In [1]: import numpy as np

In [2]: from numpy import linalg as LA

In [3]: np.set_printoptions(precision=2, suppress=True, linewidth=200, sign=" ")

In [4]: arr = np.array([[-6, -4, 3, -1, 0, -7, -2],
   ...:     [7, 1, -8, 5, -4, 4, -6],
   ...:     [-9, -6, 9, -3, 9, 3, -5],
   ...:     [7, 9, 3, -1, 0, 7, -3],
   ...:     [-5, 2, 5, 4, -3, -2, -6],
   ...:     [0, -1, 2, 8, -1, -2, -4]])

In [5]: arr
Out[5]: 
array([[-6, -4,  3, -1,  0, -7, -2],
       [ 7,  1, -8,  5, -4,  4, -6],
       [-9, -6,  9, -3,  9,  3, -5],
       [ 7,  9,  3, -1,  0,  7, -3],
       [-5,  2,  5,  4, -3, -2, -6],
       [ 0, -1,  2,  8, -1, -2, -4]])

In [6]: M2 = arr[0, 0] * arr[1:] - np.outer(arr[1:, 0], arr[0])

In [7]: M2
Out[7]: 
array([[  0,  22,  27, -23,  24,  25,  50],
       [  0,   0, -27,   9, -54, -81,  12],
       [  0, -26, -39,  13,   0,   7,  32],
       [  0, -32, -15, -29,  18, -23,  26],
       [  0,   6, -12, -48,   6,  12,  24]])

In [8]: print(np.flatnonzero(~M2.round(6).any(axis=1)))
[]

In [9]: print(arr[:, 0] / arr[0, 0])
[ 1.   -1.17  1.5  -1.17  0.83 -0.  ]

In [10]: print(LA.matrix_rank(M2), LA.matrix_rank(arr))
5 6

In [11]: left, sigma, VT = LA.svd(arr, full_matrices=False)

In [12]: round(float(np.sqrt((sigma ** 2).sum())), 2), round(float(LA.norm(arr)), 2)
Out[12]: (32.42, 32.42)

In [13]: np.round(VT @ VT.T, 2) + 0
Out[13]: 
array([[ 1.,  0.,  0.,  0.,  0.,  0.],
       [ 0.,  1.,  0.,  0.,  0.,  0.],
       [ 0.,  0.,  1.,  0.,  0.,  0.],
       [ 0.,  0.,  0.,  1.,  0.,  0.],
       [ 0.,  0.,  0.,  0.,  1.,  0.],
       [ 0.,  0.,  0.,  0.,  0.,  1.]])

In [14]: M2 = np.array([[-1, 3, 1],
    ...:     [5, 3, 2],
    ...:     [3, -2, 0],
    ...:     [2, 5, 5],
    ...:     [0, 2, 2],
    ...:     [0, -1, 1],
    ...:     [2, 0, 3]])

In [15]: np.vstack([arr, M2.T]).shape
Out[15]: (9, 7)

In [16]: np.einsum("ik,kj->ij", arr, M2)
Out[16]: 
array([[-11, -34, -32],
       [-28,  53,  12],
       [-10, -63, -30],
       [ 39,  30,  18],
       [ 26,  -3,  -7],
       [  9,  33,  22]])

In [17]: arr @ M2
Out[17]: 
array([[-11, -34, -32],
       [-28,  53,  12],
       [-10, -63, -30],
       [ 39,  30,  18],
       [ 26,  -3,  -7],
       [  9,  33,  22]])

In [18]: np.einsum("ij->j", arr)
Out[18]: array([ -6,   1,  14,  12,   1,   3, -26])

In [19]: LA.matrix_rank(np.vstack([arr, M2.T]))
Out[19]: np.int64(7)

In [20]: f = np.array([4, -8, 1])

In [21]: np.polyval(f, arr[0])
Out[21]: array([ 193,   97,   13,   13,    1,  253,   33])

In [22]: np.convolve(arr[0], f)
Out[22]: array([-24,  32,  38, -32,  11, -29,  48,   9,  -2])

In [23]: np.correlate(arr[0], arr[3], "full")
Out[23]: array([  18,  -30,  -37,   30,  -21,  -48, -111,  -18,   19,  -26,  -69,  -67,  -14])
